% ipython --no-banner

In [1]: import numpy as np

In [2]: np.set_printoptions(suppress=True, linewidth=160)

In [3]: rng = np.random.default_rng(70)

In [4]: A = rng.normal(size=(19, 6)) + 5 * np.array([1, -1, 2, 0, 2, 0])

In [5]: print(A.round(2))
[[ 4.92 -6.01 10.91 -0.45 11.4  -1.46]
 [ 5.46 -5.02 10.72 -0.83 10.27  1.52]
 [ 3.88 -5.42 11.04 -0.56 11.52 -0.51]
 [ 4.66 -4.   10.21  1.12 10.75 -0.81]
 [ 6.49 -4.34 10.81  0.44  8.38 -0.63]
 [ 5.89 -6.06  8.3  -0.07 10.51  1.25]
 [ 5.69 -4.9  10.67  0.24  9.97  1.34]
 [ 4.7  -4.59  8.63 -0.66  9.88  0.77]
 [ 5.3  -5.26 10.28 -0.96 11.52 -1.1 ]
 [ 5.04 -4.15  8.67 -0.69 10.35  2.23]
 [ 4.22 -4.07  8.97  1.21 10.05 -1.28]
 [ 4.42 -5.19  9.08 -1.28 11.32 -0.16]
 [ 3.42 -5.86 10.6  -0.86 10.76  0.4 ]
 [ 4.35 -5.87  8.85 -0.43 10.22 -1.08]
 [ 6.82 -5.08 11.28  0.91 12.42 -0.59]
 [ 5.39 -5.07  9.61  1.14 11.12 -0.37]
 [ 5.61 -6.29 10.91 -0.74  9.34  1.65]
 [ 4.54 -4.72 11.11  0.08  9.86 -0.73]
 [ 4.89 -4.17  9.78 -1.31  9.13  1.25]]

In [6]: idx = A[:, 0] > np.median(A[:, 0])

In [7]: f = A[idx].mean(axis=0) - A[~idx].mean(axis=0)

In [8]: print(round((((A - A.mean(axis=0)) @ f > 0) == idx).mean(), 2))
0.89

In [9]: print(((A - A.mean(axis=0)) @ f > 0).astype(int))
[0 1 0 0 1 1 1 0 0 1 0 0 0 0 1 1 1 0 1]

In [10]: print(np.argsort(-np.abs(f).round(6), kind="stable"))
[0 5 3 2 1 4]

In [11]: U, sv, Vh = np.linalg.svd(A)

In [12]: print(np.argmax(sv[:-1] / (sv[1:] + 1e-6)) + 1)
1

In [13]: print(sv.round(2))
[70.55  5.42  4.37  3.63  2.66  2.05]

In [14]: A2 = U[:, :1] @ np.diag(sv[:1]) @ Vh[:1]

In [15]: print(round(np.linalg.norm(A - A2, 2), 2), round(sv[1], 2))
5.42 5.42

In [16]: print(round(np.linalg.norm(A - A2) / np.linalg.norm(A), 2))
0.12

In [17]: print(round(np.abs(A - A2).max(), 2))
2.16

In [18]: vec = np.array([1, 2, 0, 2, 1, -2])

In [19]: target = A @ vec

In [20]: print(np.round(np.linalg.pinv(A) @ A, 2) + 0)
[[1. 0. 0. 0. 0. 0.]
 [0. 1. 0. 0. 0. 0.]
 [0. 0. 1. 0. 0. 0.]
 [0. 0. 0. 1. 0. 0.]
 [0. 0. 0. 0. 1. 0.]
 [0. 0. 0. 0. 0. 1.]]

In [21]: print(np.round(np.linalg.solve(A.T @ A, A.T @ target), 2) + 0)
[ 1.  2.  0.  2.  1. -2.]

In [22]: target = target + 0.05 * rng.normal(size=19)

In [23]: print(target.round(2))
[ 6.26  1.02  4.46 11.29  8.39  1.64  3.64  2.46  6.63  1.2  11.1   3.14 -0.05  4.09 12.18  9.44 -2.48  6.54  0.49]

In [24]: coef, *_ = np.linalg.lstsq(A, target)

In [25]: print(coef.round())
[ 1.  2. -0.  2.  1. -2.]

In [26]: print(np.round(np.linalg.norm(target - A @ coef), 2))
0.18
